$ python -q
>>> import numpy as np
>>> import numpy.linalg as la
>>> np.set_printoptions(suppress=True, linewidth=200)
>>> tidy = lambda a: np.round(a, 1) + 0
>>> A = np.load("block3.npy")
>>> print(A)
[[  0   0   0]
 [  0   0   0]
 [-10 -14   6]
 [ -9  -6  -3]
 [ -1  -8   9]
 [  0 -13  17]
 [ -1  -8   9]
 [  0   0   0]
 [  0   0   0]
 [  1  -5   8]
 [  0   0   0]
 [ -9  -6  -3]
 [ -9  -6  -3]
 [  0   0   0]
 [  0   0   0]
 [ -9  -6  -3]
 [  1  -5   8]
 [  0   0   0]
 [  0   0   0]
 [-10 -14   6]
 [  0   0   0]
 [  0   0   0]
 [ -1  -8   9]
 [-10 -14   6]]
>>> # row 1 repeats row 0
>>> lab = A[:, 0] > np.median(A[:, 0])
>>> u = A[lab].mean(axis=0) - A[~lab].mean(axis=0)
>>> tidy((((A - A.mean(axis=0)) @ u > 0) == lab).mean())
np.float64(0.8)
>>> lab.astype(int)
array([0, 0, 0, 0, 0, 0, 0, 0, 0, 1, 0, 0, 0, 0, 0, 0, 1, 0, 0, 0, 0, 0, 0, 0])
>>> F = np.load("test4.npy")
>>> F
array([[ 1.5, -0.6, -0.8, -0.8,  0.1],
       [-0.7,  0.8, -0.5,  1.1,  0. ],
       [ 1.1, -0.9,  0.4, -0.4, -0.2],
       [-1.1,  1.2, -1.5,  0. , -0.5]])
>>> B = np.array([[1, 5, 4], [7, 4, 5], [6, 8, 5], [6, 8, 4], [2, 6, 4]])
>>> tidy(np.einsum("ij->j", F))
array([ 0.8,  0.5, -2.4, -0.1, -0.6])
>>> np.vstack([F, B.T]).shape
(7, 5)
>>> la.matrix_rank(F @ B)
np.int64(3)
>>> tidy(np.einsum("ik,kj->ij", F, B))
array([[-12.1,  -7.1,  -3.8],
       [  8.5,   4.5,   3.1],
       [ -5.6,   0.7,  -0.5],
       [ -2.7, -15.7,  -7.9]])
>>> print(tidy(np.einsum("ij,ij->i", F, F)))
[3.9 2.6 2.4 5.2]
>>> ang = np.radians(90)
>>> r_ = np.eye(5)
>>> r_[4, 4] = r_[1, 1] = np.cos(ang)
>>> r_[4, 1], r_[1, 4] = -np.sin(ang), np.sin(ang)
>>> tidy(r_)
array([[ 1.,  0.,  0.,  0.,  0.],
       [ 0.,  0.,  0.,  0.,  1.],
       [ 0.,  0.,  1.,  0.,  0.],
       [ 0.,  0.,  0.,  1.,  0.],
       [ 0., -1.,  0.,  0.,  0.]])
>>> B = F @ r_.T
>>> print(np.allclose(F @ F.T, B @ B.T))
True
>>> np.allclose(la.norm(F, axis=1), la.norm(B, axis=1))
True
>>> np.abs(B - F).max(axis=0)
array([0. , 1.7, 0. , 0. , 1.1])
>>> basis = np.array([[0.8, 0.5, -1.6, -0.6, 3.8],
...     [-0.2, 1.3, 0.1, 1.3, -0.1],
...     [0.3, -1.4, 0.8, -0.5, -0.1]])
>>> rng = np.random.default_rng(3892)
>>> K = np.array([[4, 1, 9],
...     [4, 0, 7],
...     [1, 7, 2],
...     [3, 7, 2],
...     [8, 3, 8],
...     [2, 6, 9],
...     [2, 0, 2],
...     [1, 0, 6],
...     [4, 2, 7],
...     [3, 4, 8],
...     [5, 7, 6],
...     [8, 3, 6],
...     [8, 1, 2],
...     [5, 1, 0],
...     [7, 0, 4],
...     [3, 9, 3],
...     [2, 7, 6],
...     [4, 6, 8],
...     [3, 3, 7],
...     [9, 1, 2],
...     [5, 1, 2],
...     [2, 0, 1],
...     [9, 8, 1],
...     [4, 3, 4],
...     [5, 3, 7],
...     [7, 4, 5],
...     [9, 0, 4],
...     [9, 0, 3],
...     [2, 5, 2],
...     [5, 8, 9],
...     [0, 1, 4],
...     [8, 4, 1],
...     [0, 3, 6],
...     [4, 2, 3]]) @ basis + 0.1 * rng.normal(size=(34, 5))
>>> print(tidy(K))
[[  5.7  -9.2   1.1  -5.4  14.2]
 [  5.3  -8.   -0.7  -5.9  14.4]
 [ -0.1   6.9   0.7   7.4   3. ]
 [  1.5   8.1  -2.5   6.3  10.5]
 [  8.2  -3.4  -6.   -5.   29. ]
 [  3.1  -3.9   4.5   2.2   6.2]
 [  2.2  -1.6  -1.6  -2.4   7.4]
 [  2.5  -7.9   3.2  -3.6   3.4]
 [  4.9  -5.3  -0.5  -3.3  14.3]
 [  4.1  -4.5   2.   -0.7  10.3]
 [  4.4   3.1  -2.5   3.1  17.7]
 [  7.6  -0.3  -7.6  -3.8  29.7]
 [  6.8   2.5 -11.2  -4.5  30.1]
 [  3.7   3.9  -7.8  -1.5  18.9]
 [  6.8  -2.2  -7.9  -6.4  26.5]
 [  1.5   9.   -1.5   8.4  10.4]
 [  2.    1.8   2.3   4.8   6.4]
 [  4.4  -1.3   0.6   1.5  13.8]
 [  3.9  -4.2   1.2  -1.2  10.3]
 [  7.7   3.1 -12.9  -5.1  33.8]
 [  4.5   1.   -6.2  -2.7  18.7]
 [  1.9  -0.5  -2.5  -1.6   7.5]
 [  5.8  13.4 -12.8   4.5  33.5]
 [  3.8   0.4  -2.8  -0.3  14.5]
 [  5.5  -3.4  -2.2  -2.7  18. ]
 [  6.3   1.8  -6.9  -1.7  25.7]
 [  8.5  -1.2 -11.4  -7.4  33.9]
 [  8.2   0.2 -12.1  -6.9  33.8]
 [  1.2   4.6  -1.    4.2   6.7]
 [  5.    0.3  -0.1   3.   17.6]
 [  1.   -4.3   3.2  -0.7  -0.5]
 [  5.9   8.  -11.5  -0.1  30. ]
 [  1.2  -4.5   5.2   0.8  -1. ]
 [  3.6   0.4  -3.8  -1.4  14.6]]
>>> U, sv, vt = la.svd(K)
>>> print(tidy(sv))
[122.2  35.6  20.5   0.6   0.4]
>>> B = U[:, :3] @ np.diag(sv[:3]) @ vt[:3]
>>> tidy(np.abs(K - B).max())
np.float64(0.2)
